>>> import numpy as np
>>> import numpy.linalg as la
>>> np.set_printoptions(precision=2, suppress=True, linewidth=120)
>>> M = np.load("run18.npy")
>>> print(M)
[[ 9.  1.  0.  2.]
 [ 0.  8.  2. -2.]
 [ 0. -1.  5.  2.]
 [ 0. -1. -2.  9.]]
>>> q, r_ = la.qr(M)
>>> print(r_)
[[ 9.    1.    0.    2.  ]
 [ 0.   -8.12 -1.6   3.32]
 [ 0.    0.   -5.52  1.21]
 [ 0.    0.    0.    8.75]]
>>> print(q.shape, r_.shape)
(4, 4) (4, 4)
>>> print(np.allclose(r_.T @ r_, M.T @ M))
True
>>> print(round(float(np.trace(q @ q.T)), 2))
4.0
>>> print(np.abs(np.diag(r_)))
[9.   8.12 5.52 8.75]
>>> print(q @ r_)
[[ 9.  1.  0.  2.]
 [ 0.  8.  2. -2.]
 [ 0. -1.  5.  2.]
 [ 0. -1. -2.  9.]]
>>> print(M.reshape(-1, 2))
[[ 9.  1.]
 [ 0.  2.]
 [ 0.  8.]
 [ 2. -2.]
 [ 0. -1.]
 [ 5.  2.]
 [ 0. -1.]
 [-2.  9.]]
>>> print(M.reshape(2, -1))
[[ 9.  1.  0.  2.  0.  8.  2. -2.]
 [ 0. -1.  5.  2.  0. -1. -2.  9.]]
>>> T = M.reshape(4, 2, -1)
>>> print(np.swapaxes(T, 1, 2)[2])
[[ 0.  5.]
 [-1.  2.]]
>>> print(T.sum(axis=1))
[[ 9.  3.]
 [ 2.  6.]
 [ 5.  1.]
 [-2.  8.]]
>>> print(np.einsum("ihd,ihd->ih", T, T))
[[82.  4.]
 [64.  8.]
 [ 1. 29.]
 [ 1. 85.]]
>>> print(T.shape)
(4, 2, 2)
>>> gram = M.T @ M
>>> print(la.matrix_rank(gram))
4
>>> print(np.trace(gram), (M ** 2).sum())
274.0 274.0
>>> print(np.allclose(gram, gram.T))
True
>>> print(gram)
[[ 81.   9.   0.  18.]
 [  9.  67.  13. -25.]
 [  0.  13.  33. -12.]
 [ 18. -25. -12.  93.]]
>>> print(la.eigvalsh(gram)[::-1])
[115.37  86.03  44.28  28.32]
>>> A = np.array([[-2.0, -3.0, -3.0], [-3.0, -2.0, -3.0], [-3.0, -3.0, -2.0]])
>>> # symmetric
>>> print(np.sort(np.abs(np.fft.fft(A[0]))), np.sort(la.svd(A, compute_uv=False)))
[1. 1. 8.] [1. 1. 8.]
>>> print(np.allclose(A @ A.T, A.T @ A))
True
>>> print(A @ (-1.0) ** np.arange(3))
[-2. -4. -2.]
>>> print(np.fft.fft(A[0]))
[-8.+0.j  1.+0.j  1.+0.j]
>>> print((A @ A)[0])
[22. 21. 21.]
>>> evals, V = la.eigh(A)
>>> vec = np.array([2, 0, 3])
>>> print(np.round(vec @ A @ vec / (vec @ vec), 2), np.round(evals[0], 2), round(evals[-1], 2))
-4.77 -8.0 1.0
>>> evals, V = la.eig(A)
>>> print(evals)
[ 1. -8.  1.]
>>> print(np.round(A @ V[:, 0] - evals[0] * V[:, 0], 2) + 0)
[0. 0. 0.]
>>> print(np.sort(la.eigvals(A.T)))
[-8.  1.  1.]
>>> print(np.sort(la.eigvals(la.inv(A))))
[-0.12  1.    1.  ]
>>> print(np.sort(la.eigvals(A @ A)))
[ 1.  1. 64.]
>>> r0, g = A[1], A[0]
>>> print(r0 @ r0)
22.0
>>> pr = (r0 @ g) / (r0 @ r0) * r0
>>> print(la.matrix_rank(np.outer(r0, g)))
1
>>> print(g - pr)
[ 0.86 -1.09 -0.14]
>>> print(np.round(la.eigvalsh(A).min(), 2))
-8.0
>>> print(np.all(la.eigvalsh(A) > 0))
False
>>> feats = np.load("w.npy")
>>> print(feats)
[[-1  3  0  0]
 [ 1  3  0  0]
 [ 0  0 -3  2]
 [ 0  0 -2 -1]]
>>> q, r_ = la.qr(feats)
>>> print(np.round(q.T @ q, 2) + 0)
[[1. 0. 0. 0.]
 [0. 1. 0. 0.]
 [0. 0. 1. 0.]
 [0. 0. 0. 1.]]
>>> print(np.allclose(r_.T @ r_, feats.T @ feats))
True
>>> print(np.abs(np.diag(r_)))
[1.41 4.24 3.61 1.94]
>>> print(q.shape, r_.shape)
(4, 4) (4, 4)
>>> print(q)
[[-0.71  0.71  0.    0.  ]
 [ 0.71  0.71  0.    0.  ]
 [ 0.   -0.   -0.83 -0.55]
 [ 0.   -0.   -0.55  0.83]]
>>> hat = np.triu(np.array([[8, 1, -6, 0], [1, 7, 6, 3], [-4, 7, 0, 8], [7, -7, 1, -7]]), 1) + np.eye(4)
>>> A2 = hat @ M @ la.inv(hat)
>>> print(A2)
[[   9.    6.  -10.   50.]
 [   0.   -1.   32. -216.]
 [   0.   -9.   43. -243.]
 [   0.   -1.    4.  -20.]]
>>> print(la.matrix_rank(A2))
4
>>> print(np.poly(A2))
[    1.   -31.   359. -1841.  3528.]
>>> vec = np.array([-3, 0, 0, 0])
>>> h = np.maximum(A2 @ vec, 0)
>>> print(np.maximum(A2 @ vec, 0) - np.maximum(-A2 @ vec, 0))
[-27.   0.   0.   0.]
>>> print(A2.T @ h)
[0. 0. 0. 0.]
>>> print(np.flatnonzero(h > 1e-9))
[]
>>> print(np.tanh(A2 @ vec))
[-1.  0.  0.  0.]
>>> print(np.maximum(A2 @ (3 * vec), 0))
[0. 0. 0. 0.]
>>> q = feats.astype(float).copy()
>>> for j in range(4):
...     q[:, j] -= q[:, :j] @ (q[:, :j].T @ q[:, j])
...     q[:, j] /= la.norm(q[:, j])
... 
>>> print(np.round(q.T @ q, 2) + 0)
[[1. 0. 0. 0.]
 [0. 1. 0. 0.]
 [0. 0. 1. 0.]
 [0. 0. 0. 1.]]
>>> J = np.load("test18.npy")
>>> print(J)
[[ 0.11  0.11  0.23 -0.06 -0.17 -0.03]
 [ 0.11  0.11  0.23 -0.06 -0.17 -0.03]
 [ 0.23  0.23  0.48 -0.13 -0.36 -0.06]
 [-0.06 -0.06 -0.13  0.03  0.09  0.02]
 [-0.17 -0.17 -0.36  0.09  0.26  0.05]
 [-0.03 -0.03 -0.06  0.02  0.05  0.01]]
>>> evals, V = la.eigh(J)
>>> vec = np.array([0, 1, -2, -1, 2, -1])
>>> print(round(vec @ J @ vec / (vec @ vec), 2), np.round(evals[0], 2), evals[-1])
0.3 -0.0 1.0
>>> print((np.sign(V[:, -1].round(6)) == np.sign(V[0, -1].round(6))).astype(int))
[1 1 1 0 0 0]
>>> print(np.round(la.eigvalsh(J[1:, 1:]), 2) + 0)
[0.   0.   0.   0.   0.89]
>>> U, sv, VT = la.svd(J)
>>> print(sv.round(2) + 0)
[1. 0. 0. 0. 0. 0.]
>>> A2 = U[:, :1] @ np.diag(sv[:1]) @ VT[:1]
>>> print(round(la.norm(J - A2, 2), 2), np.round(sv[1], 2))
0.0 0.0
>>> print(round(la.norm(J - A2) / la.norm(J), 2))
0.0
>>> def softmax(z):
...     e = np.exp(z - z.max(axis=-1, keepdims=True))
...     return e / e.sum(axis=-1, keepdims=True)
... 
>>> print(softmax(10 * J[1]))
[0.17 0.17 0.57 0.03 0.01 0.04]
>>> print(softmax(J[1] + 5))
[0.18 0.18 0.2  0.15 0.14 0.16]
>>> print(softmax(J).sum(axis=1))
[1. 1. 1. 1. 1. 1.]
>>> att = J @ J.T / np.sqrt(6)
>>> print(softmax(att).round(6).argmax(axis=1))
[2 2 2 4 4 4]
>>> print(softmax(att + np.triu(np.full(att.shape, -np.inf), 1)))
[[1.   0.   0.   0.   0.   0.  ]
 [0.5  0.5  0.   0.   0.   0.  ]
 [0.32 0.32 0.36 0.   0.   0.  ]
 [0.25 0.25 0.24 0.26 0.   0.  ]
 [0.19 0.19 0.18 0.21 0.23 0.  ]
 [0.17 0.17 0.16 0.17 0.17 0.17]]
>>> print(softmax(att))
[[0.17 0.17 0.18 0.16 0.15 0.16]
 [0.17 0.17 0.18 0.16 0.15 0.16]
 [0.18 0.18 0.2  0.15 0.14 0.16]
 [0.16 0.16 0.16 0.17 0.17 0.17]
 [0.16 0.16 0.15 0.18 0.19 0.17]
 [0.17 0.17 0.16 0.17 0.17 0.17]]
>>> print(softmax(att)[1] @ J)
[ 0.04  0.04  0.08 -0.02 -0.06 -0.01]
>>> A2 = np.array([[-7, 3], [-6, -5], [-8, -8], [2, -5], [3, -8], [7, 4]])
>>> print(np.vstack([J, A2.T]).shape)
(8, 6)
>>> print(np.einsum("ik,kj->ji", J, A2))
[[-4.01 -4.01 -8.6   2.29  6.31  1.15]
 [-0.51 -0.51 -1.1   0.29  0.81  0.15]]
>>> print(J @ A2)
[[-4.01 -0.51]
 [-4.01 -0.51]
 [-8.6  -1.1 ]
 [ 2.29  0.29]
 [ 6.31  0.81]
 [ 1.15  0.15]]
>>> print(np.einsum("ik,kj->ij", J, A2))
[[-4.01 -0.51]
 [-4.01 -0.51]
 [-8.6  -1.1 ]
 [ 2.29  0.29]
 [ 6.31  0.81]
 [ 1.15  0.15]]
>>> print(la.matrix_rank(np.vstack([J, A2.T])))
3
>>> print(la.matrix_rank(J @ A2))
1
>>> F = np.load("x.npy")
>>> print(F)
[[ 3  0  3 -2]
 [ 9  0  9 -6]
 [ 0  0  0  0]]
>>> theta = np.radians(60)
>>> r_ = np.eye(4)
>>> r_[1, 1] = r_[3, 3] = np.cos(theta)
>>> r_[1, 3], r_[3, 1] = -np.sin(theta), np.sin(theta)
>>> print(r_)
[[ 1.    0.    0.    0.  ]
 [ 0.    0.5   0.   -0.87]
 [ 0.    0.    1.    0.  ]
 [ 0.    0.87  0.    0.5 ]]
>>> A2 = F @ r_.T
>>> print(round(la.det(r_), 2), np.trace(r_))
1.0 3.0
>>> print(A2)
[[ 3.    1.73  3.   -1.  ]
 [ 9.    5.2   9.   -3.  ]
 [ 0.    0.    0.    0.  ]]
>>> print(np.allclose(F @ F.T, A2 @ A2.T))
True
>>> U, sv, VT = la.svd(F)
>>> V = VT[:(sv > 1e-8).sum()]
>>> rng = np.random.default_rng(88174)
>>> vec = F[0] + 4 * F[1] + rng.integers(2) * np.eye(4)[0]
>>> print(vec)
[ 39.   0.  39. -26.]
>>> print(np.round(la.norm(vec - V.T @ V @ vec), 2))
0.0
>>> print(np.diag(V.T @ V))
[0.41 0.   0.41 0.18]
>>> print(F @ la.pinv(F) @ F)
[[ 3.  0.  3. -2.]
 [ 9.  0.  9. -6.]
 [ 0.  0.  0.  0.]]
>>> print(np.round(np.trace(la.pinv(F) @ F), 2))
1.0
>>> print(np.abs(np.diag(la.qr(F)[1])) > 1e-9)
[ True False False]
>>> print(np.allclose(F[:-1].T @ la.lstsq(F[:-1].T, F[-1])[0], F[-1]))
True
>>> W0 = np.array([[0, 5, -5], [-5, 0, 0], [5, 0, 0]])
>>> U, sv, VT = la.svd(W0, full_matrices=False)
>>> print(np.round(sv / sv[0], 2) + 0)
[1. 1. 0.]
>>> print(sv.round(2) + 0)
[7.07 7.07 0.  ]
>>> print(np.round(U.T @ W0 @ VT.T, 2) + 0)
[[7.07 0.   0.  ]
 [0.   7.07 0.  ]
 [0.   0.   0.  ]]
>>> print(np.allclose(U * sv @ VT, W0))
True
>>> print(np.sqrt((sv ** 2).sum()), np.round(la.norm(W0), 2))
10.0 10.0
>>> print(np.round(VT @ VT.T, 2) + 0)
[[1. 0. 0.]
 [0. 1. 0.]
 [0. 0. 1.]]
>>> print(np.round(U.T @ U, 2) + 0)
[[1. 0. 0.]
 [0. 1. 0.]
 [0. 0. 1.]]
>>> print(np.cumsum(sv ** 2) / np.sum(sv ** 2))
[0.5 1.  1. ]
>>> U, sv, VT = la.svd(W0)
>>> V = VT[:(sv > 1e-8).sum()]
>>> vec = W0[1] + 2 * W0[2] + rng.integers(2) * np.eye(3)[2]
>>> print(vec)
[5. 0. 0.]
>>> print(V.T @ V)
[[ 1.   0.   0. ]
 [ 0.   0.5 -0.5]
 [ 0.  -0.5  0.5]]
>>> print(np.diag(V.T @ V))
[1.  0.5 0.5]
>>> print(np.round(la.norm(vec - V.T @ V @ vec), 2))
0.0
>>> print(np.allclose(V.T @ V @ vec, vec))
True
>>> print(la.matrix_rank(np.vstack([W0, vec])))
2
>>> r = la.matrix_rank(F)
>>> print(r)
1
>>> null = la.svd(F)[2][r:].T
>>> print([int(la.matrix_rank(F[:, :j + 1])) for j in range(4)])
[1, 1, 1, 1]
>>> print(np.round(null @ null.T, 2) + 0)
[[ 0.59  0.   -0.41  0.27]
 [ 0.    1.    0.    0.  ]
 [-0.41  0.    0.59  0.27]
 [ 0.27  0.    0.27  0.82]]
>>> print(la.cond(W0) > 100)
True
>>> print(round(float(la.norm(W0, 2) / la.norm(W0)), 2))
0.71
>>> X = np.loadtxt("a.csv", delimiter=",")
>>> print(X)
[[ 13.74  19.8  -57.01 -13.61 -31.37]
 [  6.01  12.28 -24.93  -2.09 -12.18]
 [  4.51  10.05 -17.45   0.09  -8.16]
 [  4.26   9.62 -16.11   0.45  -7.47]
 [  3.08   7.19  -9.46   1.92  -4.21]
 [  1.49   2.36  -0.97   1.95  -0.73]
 [  1.29   1.82  -0.51   1.65  -0.56]
 [  0.99   1.2   -0.15   1.21  -0.39]
 [ -1.4   -0.74  -0.42  -1.08   0.65]
 [ -3.19  -1.15  -0.93  -1.87   1.73]
 [-11.15  -1.14  -1.26  -2.27   8.26]
 [-16.12  -0.71  -0.36  -1.38  13.06]
 [-18.19  -0.5    0.19  -0.87  15.16]
 [-30.05   0.9    4.65   3.08  27.94]
 [-48.73   3.31  14.71  11.37  49.65]]
>>> # rows and columns are dependent
>>> cent = X[[6, 9]].astype(float)
>>> for _ in range(5):
...     idx = la.norm(X[:, None] - cent, axis=-1).argmin(axis=1)
...     cent = np.array([X[idx == j].mean(axis=0) for j in range(2)])
... 
>>> print(idx)
[0 0 0 0 0 0 0 0 0 0 1 1 1 1 1]
>>> print(np.abs(cent[1] - cent[0]).argmax())
4
>>> print(cent)
[[  3.08   6.24 -12.79  -1.14  -6.27]
 [-24.85   0.37   3.59   1.99  22.81]]
>>> A2 = np.array([[3, -2], [1, -2]])
>>> cent = np.kron(A2, W0)
>>> print(cent)
[[  0  15 -15   0 -10  10]
 [-15   0   0  10   0   0]
 [ 15   0   0 -10   0   0]
 [  0   5  -5   0 -10  10]
 [ -5   0   0  10   0   0]
 [  5   0   0 -10   0   0]]
>>> print(la.lstsq(X[:-1].T, X[-1])[2])
3
>>> print(round(float(np.trace(la.pinv(X) @ X)), 2))
3.0
>>> print(np.allclose(X[:-1].T @ la.lstsq(X[:-1].T, X[-1])[0], X[-1]))
True
>>> print(np.abs(np.diag(la.qr(X)[1])) > 1e-9)
[ True  True  True False False]
>>> E = np.array([[0.6, 0.0, 1.5, -0.2, 0.4, 0.3],
...     [-0.9, 1.6, 0.9, 1.4, 1.7, -0.1],
...     [-0.3, 0.4, -1.8, 0.1, 1.0, 1.0],
...     [0.4, 0.3, -1.2, 0.0, -0.4, 2.8],
...     [0.2, -1.1, 0.3, -0.2, 0.8, -0.2],
...     [-2.1, 0.7, 1.0, -1.7, 1.1, 0.4]])
>>> print(E)
[[ 0.6  0.   1.5 -0.2  0.4  0.3]
 [-0.9  1.6  0.9  1.4  1.7 -0.1]
 [-0.3  0.4 -1.8  0.1  1.   1. ]
 [ 0.4  0.3 -1.2  0.  -0.4  2.8]
 [ 0.2 -1.1  0.3 -0.2  0.8 -0.2]
 [-2.1  0.7  1.  -1.7  1.1  0.4]]
>>> T = np.stack([E, -1 * E, E[::-1]])
>>> print(la.matrix_rank(T))
[6 6 6]
>>> print((T @ E.T).shape)
(3, 6, 6)
>>> gram = E.T @ E
>>> print(la.svd(E, compute_uv=False) ** 2)
[14.81 11.93  6.42  3.79  2.2   0.19]
>>> print(la.matrix_rank(gram))
6
>>> print((E @ E.T).shape)
(6, 6)
>>> print(la.eigvalsh(gram)[::-1])
[14.81 11.93  6.42  3.79  2.2   0.19]
>>> print(np.diag(gram))
[5.87 4.51 8.83 4.94 6.06 9.14]
>>> print(np.allclose(gram, gram.T))
True
>>> q, V = la.qr(E[:, :2])[0], la.qr(E[:, 2:])[0]
>>> sv = la.svd(q.T @ V, compute_uv=False)
>>> print(sv)
[0.93 0.67]
>>> print(np.degrees(np.arccos(sv.clip(0, 1))))
[21.82 47.93]
>>> print((sv > 0.9).sum())
1
